$ python -q
>>> import numpy as np
>>> np.set_printoptions(precision=2, suppress=True, linewidth=120, legacy="1.25")
>>> feats = np.load("layer3.npy")
>>> print(feats)
[[ 0  2 -1  4]
 [ 0  2 -1  4]
 [-1  1 -2  3]]
>>> # looks like rank 2
>>> r = np.linalg.matrix_rank(feats)
>>> r
2
>>> N = np.linalg.svd(feats)[2][r:].T
>>> np.allclose(feats @ N, 0)
True
>>> N.shape
(4, 2)
>>> [int(np.linalg.matrix_rank(np.delete(feats, i, axis=0))) for i in range(3)]
[2, 2, 1]
>>> print(np.linalg.matrix_rank(feats.T @ feats), np.linalg.matrix_rank(feats @ feats.T))
2 2
>>> print([int(np.linalg.matrix_rank(feats[:i])) for i in range(1, len(feats) + 1)])
[1, 1, 2]
>>> data = np.array([[-0.8, -0.7, 0.1],
...     [0.9, 0.4, 0.3],
...     [1.3, 0.2, 0.3],
...     [1.4, -0.2, 0.3],
...     [-1.1, -0.6, -0.1],
...     [0.6, 0.3, -0.8],
...     [0.5, 1.5, -2.0],
...     [-1.2, 0.9, -0.8],
...     [-1.9, -0.3, -1.8],
...     [-0.2, 0.0, -0.1],
...     [0.2, -0.4, 0.8],
...     [1.2, 0.5, 0.5],
...     [0.4, -2.1, 0.3],
...     [1.4, -1.2, 0.8],
...     [-0.1, -0.3, 0.0],
...     [0.3, -0.5, 0.1],
...     [-0.7, 0.7, 0.2],
...     [1.0, -1.1, 0.4],
...     [0.9, 0.2, -0.2],
...     [-0.1, 1.3, -0.6],
...     [-1.0, 0.3, 1.0],
...     [0.2, 0.0, 2.1],
...     [-0.2, -0.4, -1.2],
...     [-0.7, -0.6, 1.3],
...     [1.3, -0.7, -0.2],
...     [-0.8, 1.3, -0.5],
...     [1.2, 0.6, -1.7]])
>>> rng = np.random.default_rng(205508)
>>> data[:, 2] = 2 * data[:, 1] + 0.02 * rng.normal(size=27)
>>> data
array([[-0.8 , -0.7 , -1.4 ],
       [ 0.9 ,  0.4 ,  0.81],
       [ 1.3 ,  0.2 ,  0.42],
       [ 1.4 , -0.2 , -0.43],
       [-1.1 , -0.6 , -1.17],
       [ 0.6 ,  0.3 ,  0.59],
       [ 0.5 ,  1.5 ,  3.  ],
       [-1.2 ,  0.9 ,  1.8 ],
       [-1.9 , -0.3 , -0.6 ],
       [-0.2 ,  0.  , -0.01],
       [ 0.2 , -0.4 , -0.79],
       [ 1.2 ,  0.5 ,  1.  ],
       [ 0.4 , -2.1 , -4.22],
       [ 1.4 , -1.2 , -2.4 ],
       [-0.1 , -0.3 , -0.58],
       [ 0.3 , -0.5 , -1.02],
       [-0.7 ,  0.7 ,  1.4 ],
       [ 1.  , -1.1 , -2.22],
       [ 0.9 ,  0.2 ,  0.39],
       [-0.1 ,  1.3 ,  2.61],
       [-1.  ,  0.3 ,  0.59],
       [ 0.2 ,  0.  ,  0.01],
       [-0.2 , -0.4 , -0.85],
       [-0.7 , -0.6 , -1.19],
       [ 1.3 , -0.7 , -1.44],
       [-0.8 ,  1.3 ,  2.6 ],
       [ 1.2 ,  0.6 ,  1.21]])
>>> hat = data @ np.linalg.solve(data.T @ data, data.T)
>>> hat @ data[:, 0]
array([-0.8,  0.9,  1.3,  1.4, -1.1,  0.6,  0.5, -1.2, -1.9, -0.2,  0.2,  1.2,  0.4,  1.4, -0.1,  0.3, -0.7,  1. ,
        0.9, -0.1, -1. ,  0.2, -0.2, -0.7,  1.3, -0.8,  1.2])
>>> print(np.round(np.linalg.eigvalsh(hat), 2) + 0)
[0. 0. 0. 0. 0. 0. 0. 0. 0. 0. 0. 0. 0. 0. 0. 0. 0. 0. 0. 0. 0. 0. 0. 0. 1. 1. 1.]
